In [1]: import numpy as np

In [2]: import numpy.linalg as la

In [3]: np.set_printoptions(precision=3, suppress=True, linewidth=100)

In [4]: J = np.load("data.npy")

In [5]: J
Out[5]: 
array([[ 3,  2,  3,  2],
       [-2, -3, -2, -3],
       [ 3,  2,  3,  2],
       [-2, -3, -2, -3]])

In [6]: la.cond(J) > 100
Out[6]: np.True_

In [7]: round(float(la.norm(J, 2) / la.norm(J)), 3)
Out[7]: 0.981

In [8]: np.argsort(-la.norm(J, axis=0).round(6), kind="stable")[:3]
Out[8]: array([0, 1, 2])

In [9]: rank = la.matrix_rank(J)

In [10]: rank
Out[10]: np.int64(2)

In [11]: null = la.svd(J)[2][rank:].T

In [12]: [int(la.matrix_rank(J[:i])) for i in range(1, len(J) + 1)]
Out[12]: [1, 2, 2, 2]

In [13]: np.round(J @ null, 3) + 0
Out[13]: 
array([[0., 0.],
       [0., 0.],
       [0., 0.],
       [0., 0.]])

In [14]: np.round(null @ null.T, 3) + 0
Out[14]: 
array([[ 0.5,  0. , -0.5,  0. ],
       [ 0. ,  0.5,  0. , -0.5],
       [-0.5,  0. ,  0.5,  0. ],
       [ 0. , -0.5,  0. ,  0.5]])

In [15]: la.matrix_rank(J.T @ J), la.matrix_rank(J @ J.T)
Out[15]: (np.int64(2), np.int64(2))

In [16]: null.shape
Out[16]: (4, 2)

In [17]: x0 = np.array([-2, -1, 1, 0])

In [18]: h = np.maximum(J @ x0, 0)

In [19]: np.flatnonzero(h > 1e-9)
Out[19]: array([1, 3])

In [20]: print(np.maximum(J @ x0, 0) - np.maximum(-J @ x0, 0))
[-5  5 -5  5]

In [21]: np.tanh(J @ x0)
Out[21]: array([-1.,  1., -1.,  1.])

In [22]: np.abs(np.diag(la.qr(J)[1])) > 1e-9
Out[22]: array([ True,  True, False, False])

In [23]: np.allclose(J[:-1].T @ la.lstsq(J[:-1].T, J[-1])[0], J[-1])
Out[23]: True

In [24]: np.unique(J.round(6), axis=0).shape
Out[24]: (2, 4)

In [25]: left, sv, VT = la.svd(J)

In [26]: V = VT[:(sv > 1e-8).sum()]

In [27]: rng = np.random.default_rng(2554)

In [28]: x0 = J[0] + 4 * J[3] + rng.integers(2) * np.eye(4)[2]

In [29]: x0
Out[29]: array([ -5., -10.,  -5., -10.])

In [30]: round(la.norm(x0 - V.T @ V @ x0), 3)
Out[30]: np.float64(0.0)

In [31]: la.matrix_rank(np.vstack([J, x0]))
Out[31]: np.int64(2)

In [32]: np.allclose(V.T @ V @ x0, x0)
Out[32]: True

In [33]: np.round(V.T @ V, 3) + 0
Out[33]: 
array([[0.5, 0. , 0.5, 0. ],
       [0. , 0.5, 0. , 0.5],
       [0.5, 0. , 0.5, 0. ],
       [0. , 0.5, 0. , 0.5]])

In [34]: np.diag(V.T @ V)
Out[34]: array([0.5, 0.5, 0.5, 0.5])

In [35]: Y = np.array([[3], [2], [2]])

In [36]: C = np.array([[5, 5]])

In [37]: K = Y @ C + 0.1 * rng.normal(size=(3, 2))

In [38]: K
Out[38]: 
array([[14.86 , 15.08 ],
       [10.021,  9.906],
       [10.115, 10.032]])

In [39]: lab = rng.permutation(2)

In [40]: Y = K[:, lab] * rng.choice([-1, 1], 2)

In [41]: Y
Out[41]: 
array([[-14.86 ,  15.08 ],
       [-10.021,   9.906],
       [-10.115,  10.032]])

In [42]: left, _, VT = la.svd(K.T @ Y)

In [43]: lab
Out[43]: array([0, 1])

In [44]: np.round(la.lstsq(K, Y)[0], 3) + 0
Out[44]: 
array([[-1.,  0.],
       [ 0.,  1.]])

In [45]: la.matrix_rank(K, rtol=0.1)
Out[45]: np.int64(1)

In [46]: round(np.log10(la.cond(K)))
Out[46]: 2

In [47]: round(la.norm(K, 2) / la.norm(K), 3)
Out[47]: np.float64(1.0)

In [48]: m1 = np.loadtxt("arr.csv", delimiter=",")

In [49]: m1
Out[49]: 
array([[ 11.969,  -0.725,  15.292,  -4.728],
       [ -1.142,   7.895,   6.84 ,  17.017],
       [  9.143,  16.22 ,   0.924,   7.243],
       [ -4.422, -19.021,   0.239,  -4.313],
       [  5.404,  17.119,   8.245,   3.123],
       [-12.794,  -8.022,  11.2  ,  -6.821],
       [  7.029,  -9.36 ,  12.992,   9.706],
       [ -6.632,  -1.055,  18.805,   1.136],
       [  2.269,  13.852,   0.266,  14.244],
       [-10.388,  15.909,   1.707,  -6.006],
       [ -3.753,   0.292, -19.476,  -2.549],
       [-11.656,   2.172,  12.223,  10.488]])

In [50]: Xs = m1 - m1.mean(axis=0)

In [51]: V = la.svd(Xs)[2][:2]

In [52]: Y = Xs - Xs @ V.T @ V

In [53]: np.round(la.norm(Y) / la.norm(Xs), 3)
Out[53]: np.float64(0.543)

In [54]: print(la.norm(Y, axis=1).round(6).argmax())
0

In [55]: Y.std(axis=0)
Out[55]: array([6.844, 3.623, 2.729, 5.889])

In [56]: Xs = (m1 - m1.mean(axis=0)) / m1.std(axis=0)

In [57]: np.argwhere(np.abs(Xs) > 2)
Out[57]: array([[10,  2]])

In [58]: beta = la.lstsq(np.delete(Xs, 2, axis=1), Xs[:, 2])[0]

In [59]: round(float(1 - np.var(Xs[:, 2] - np.delete(Xs, 2, axis=1) @ beta)), 3)
Out[59]: 0.051

In [60]: print(np.abs(beta).argmax())
1

In [61]: beta
Out[61]: array([ 0.058, -0.213,  0.16 ])

In [62]: ang = np.sort(rng.uniform(-2, 2, 15))

In [63]: X = np.c_[ang, ang ** 2, ang ** 3] @ np.array([[-2, -2, -3, -2, -2], [1, 1, 2, -1, 3], [3, 3, 0, -3, 0]])

In [64]: X
Out[64]: 
array([[-15.605, -15.605,  13.855,  23.552,  15.815],
       [-11.38 , -11.38 ,  12.189,  18.7  ,  13.708],
       [-10.144, -10.144,  11.656,  17.256,  13.039],
       [ -5.294,  -5.294,   9.244,  11.402,  10.048],
       [  0.157,   0.157,   4.77 ,   3.71 ,   4.737],
       [  0.188,   0.188,   4.722,   3.651,   4.683],
       [  0.803,   0.803,   1.648,   0.906,   1.403],
       [ -0.405,  -0.405,  -0.657,  -0.66 ,  -0.32 ],
       [  0.483,   0.483,  -1.123,  -3.612,   0.271],
       [  4.234,   4.234,  -0.719,  -9.037,   1.924],
       [  5.258,   5.258,  -0.579, -10.348,   2.314],
       [  6.032,   6.032,  -0.471, -11.319,   2.598],
       [ 11.376,  11.376,   0.282, -17.731,   4.395],
       [ 11.448,  11.448,   0.292, -17.814,   4.417],
       [ 23.543,  23.543,   1.94 , -31.494,   7.879]])

In [65]: # columns 0 and 1 are equal

In [66]: C2 = np.cov(X, rowvar=False)

In [67]: np.argsort(-X.std(axis=0).round(6), kind="stable")
Out[67]: array([3, 0, 1, 2, 4])

In [68]: np.polyfit(X[:, 0], X[:, 1], 1)
Out[68]: array([1., 0.])

In [69]: C = X[[3, 5]].astype(float)

In [70]: for _ in range(5):
    ...:     lab = la.norm(X[:, None] - C, axis=-1).argmin(axis=1)
    ...:     C = np.array([X[lab == j].mean(axis=0) for j in range(2)])
    ...: 

In [71]: lab
Out[71]: array([0, 0, 0, 0, 1, 1, 1, 1, 1, 1, 1, 1, 1, 1, 1])

In [72]: print(np.bincount(lab))
[ 4 11]

In [73]: Y = X / la.norm(X, axis=1, keepdims=True)

In [74]: C2 = Y @ Y.T

In [75]: C2[0]
Out[75]: 
array([ 1.   ,  0.997,  0.995,  0.97 ,  0.755,  0.751,  0.411, -0.389, -0.751, -0.764, -0.759,
       -0.757, -0.746, -0.746, -0.739])

In [76]: (C2 - 2 * np.eye(15)).round(6).argmax(axis=1)
Out[76]: array([ 1,  2,  1,  2,  5,  4,  5,  8,  9, 10, 11, 10, 13, 12, 13])

In [77]: la.norm(Y, axis=1)
Out[77]: array([1., 1., 1., 1., 1., 1., 1., 1., 1., 1., 1., 1., 1., 1., 1.])

In [78]: E = np.load("out1.npy")

In [79]: E
Out[79]: 
array([[ 2., -2., -2.,  1.,  2.,  0.,  0.],
       [ 2.,  0.,  1.,  2., -1.,  0.,  0.],
       [ 0., -1., -1., -1., -2.,  0.,  0.],
       [-1., -2.,  1.,  1.,  1.,  0.,  0.],
       [ 1.,  2., -1., -1.,  1.,  0.,  0.],
       [ 0.,  0.,  0.,  0.,  0., -3.,  0.],
       [ 0.,  0.,  0.,  0.,  0.,  3.,  4.]])

In [80]: # 2 groups of indices that never mix

In [81]: Y = la.inv(E)

In [82]: la.det(E) * Y
Out[82]: 
array([[  72., -216., -288., -432., -504.,   -0.,   -0.],
       [ -24.,   72.,  216.,  324.,  228.,    0.,    0.],
       [ 192., -216., -288., -612., -564.,   -0.,   -0.],
       [-168.,  144.,  432.,  648.,  696.,    0.,    0.],
       [  -0.,   -0.,   -0., -180., -180.,   -0.,   -0.],
       [   0.,    0.,    0.,    0.,    0.,  120.,    0.],
       [  -0.,   -0.,   -0.,   -0.,   -0.,  -90.,  -90.]])

In [83]: print(np.round(la.inv(Y), 3) + 0)
[[ 2. -2. -2.  1.  2.  0.  0.]
 [ 2.  0.  1.  2. -1.  0.  0.]
 [ 0. -1. -1. -1. -2.  0.  0.]
 [-1. -2.  1.  1.  1.  0.  0.]
 [ 1.  2. -1. -1.  1.  0.  0.]
 [ 0.  0.  0.  0.  0. -3.  0.]
 [ 0.  0.  0.  0.  0.  3.  4.]]

In [84]: print(round(float(la.det(E) * la.det(Y)), 3))
1.0
